$ python3 -q
>>> import numpy as np
>>> import numpy.linalg as la
>>> np.set_printoptions(precision=3, suppress=True, linewidth=100, floatmode="fixed")
>>> data = np.load("run18.npy")
>>> data
array([[-16,  24, -24,  16, -24,  24],
       [  0,   0, -16,   0,   0,  16],
       [ -8,  24,  -8,   8, -24,   8],
       [  4,  -6,   6,  -4,   6,  -6],
       [  0,   0,   4,   0,   0,  -4],
       [  2,  -6,   2,  -2,   6,  -2]])
>>> # rank 3
>>> np.unique(data.round(6), axis=0).shape
(6, 6)
>>> la.lstsq(data[:-1].T, data[-1])[2]
np.int32(3)
>>> np.abs(np.diag(la.qr(data)[1])) > 1e-9
array([ True,  True,  True, False, False, False])
>>> [round(float(x), 3) for x in la.svd(data, compute_uv=False)[:3]]
[66.82, 22.995, 6.193]
>>> r = la.matrix_rank(data)
>>> r
np.int64(3)
>>> null = la.svd(data)[2][r:].T
>>> np.round(data @ null, 3) + 0
array([[0.000, 0.000, 0.000],
       [0.000, 0.000, 0.000],
       [0.000, 0.000, 0.000],
       [0.000, 0.000, 0.000],
       [0.000, 0.000, 0.000],
       [0.000, 0.000, 0.000]])
>>> np.round(null @ null.T, 3) + 0
array([[0.500, 0.000, 0.000, 0.500, 0.000, 0.000],
       [0.000, 0.500, 0.000, 0.000, 0.500, 0.000],
       [0.000, 0.000, 0.500, 0.000, 0.000, 0.500],
       [0.500, 0.000, 0.000, 0.500, 0.000, 0.000],
       [0.000, 0.500, 0.000, 0.000, 0.500, 0.000],
       [0.000, 0.000, 0.500, 0.000, 0.000, 0.500]])
>>> np.allclose(data @ null, 0)
True
>>> G = data.T @ data
>>> np.trace(G), (data ** 2).sum()
(np.int64(5032), np.int64(5032))
>>> np.allclose(G, G.T)
True
>>> G
array([[  340,  -612,   476,  -340,   612,  -476],
       [ -612,  1224,  -816,   612, -1224,   816],
       [  476,  -816,   952,  -476,   816,  -952],
       [ -340,   612,  -476,   340,  -612,   476],
       [  612, -1224,   816,  -612,  1224,  -816],
       [ -476,   816,  -952,   476,  -816,   952]])
>>> np.round(la.eigvalsh(G)[::-1], 3) + 0
array([4464.869,  528.775,   38.357,    0.000,    0.000,    0.000])
>>> la.matrix_rank(G)
np.int64(3)
>>> ev, V = la.eigh(G)
>>> x = np.array([-3, 1, -2, 2, 3, -2])
>>> np.abs(G).sum(axis=1).max(), round(float(np.abs(ev).max()), 3)
(np.int64(5304), 4464.869)
>>> x @ G @ x
np.int64(1156)
>>> feats = np.load("test4.npy")
>>> feats
array([[1.000, 0.000, 0.000],
       [0.000, 0.500, 0.500],
       [0.000, 0.500, 0.500]])
>>> # row 2 repeats row 1
>>> Uu, sigma, Vt = la.svd(feats)
>>> V = Vt[:(sigma > 1e-8).sum()]
>>> rng = np.random.default_rng(138)
>>> x = feats[0] + 5 * feats[1] + rng.integers(2) * np.eye(3)[0]
>>> x
array([2.000, 2.500, 2.500])
>>> V.T @ V
array([[1.000, 0.000, 0.000],
       [0.000, 0.500, 0.500],
       [0.000, 0.500, 0.500]])
>>> np.allclose(V.T @ V @ x, x)
True
>>> np.diag(V.T @ V)
array([1.000, 0.500, 0.500])
>>> np.round(la.norm(x - V.T @ V @ x), 3)
np.float64(0.0)
>>> la.matrix_rank(np.vstack([feats, x]))
np.int64(2)
>>> np.round(np.sort(la.eigvals(feats).real), 3) + 0
array([0.000, 1.000, 1.000])
>>> np.flatnonzero(la.matrix_power((feats != 0) + (feats.T != 0) + np.eye(3), 3)[2])
array([1, 2])
>>> (la.matrix_power((feats != 0) + (feats.T != 0) + np.eye(3), 3) > 0).astype(int)
array([[1, 0, 0],
       [0, 1, 1],
       [0, 1, 1]])
>>> np.round(la.det(feats), 3)
np.float64(0.0)
>>> f, r1 = data[4], data[2]
>>> f @ r1
np.int64(-64)
>>> f @ f
np.int64(32)
>>> p = (f @ r1) / (f @ f) * f
>>> np.outer(f, r1)
array([[  0,   0,   0,   0,   0,   0],
       [  0,   0,   0,   0,   0,   0],
       [-32,  96, -32,  32, -96,  32],
       [  0,   0,   0,   0,   0,   0],
       [  0,   0,   0,   0,   0,   0],
       [ 32, -96,  32, -32,  96, -32]])
>>> round(float(la.norm(f + r1) ** 2 + la.norm(f - r1) ** 2), 3)
2880.0
>>> r1 - p
array([ -8.000,  24.000,   0.000,   8.000, -24.000,   0.000])
>>> (r1 - p) @ f
np.float64(0.0)
>>> p
array([-0.000, -0.000, -8.000, -0.000, -0.000,  8.000])
>>> la.matrix_rank(np.outer(f, r1))
np.int64(1)
>>> Uu, sigma, Vt = la.svd(feats)
>>> sigma.round(3) + 0
array([1.000, 1.000, 0.000])
>>> np.argmax(sigma[:-1] / (sigma[1:] + 1e-6)) + 1
np.int64(2)
>>> B = Uu[:, :2] @ np.diag(sigma[:2]) @ Vt[:2]
>>> B
array([[1.000, 0.000, 0.000],
       [0.000, 0.500, 0.500],
       [0.000, 0.500, 0.500]])
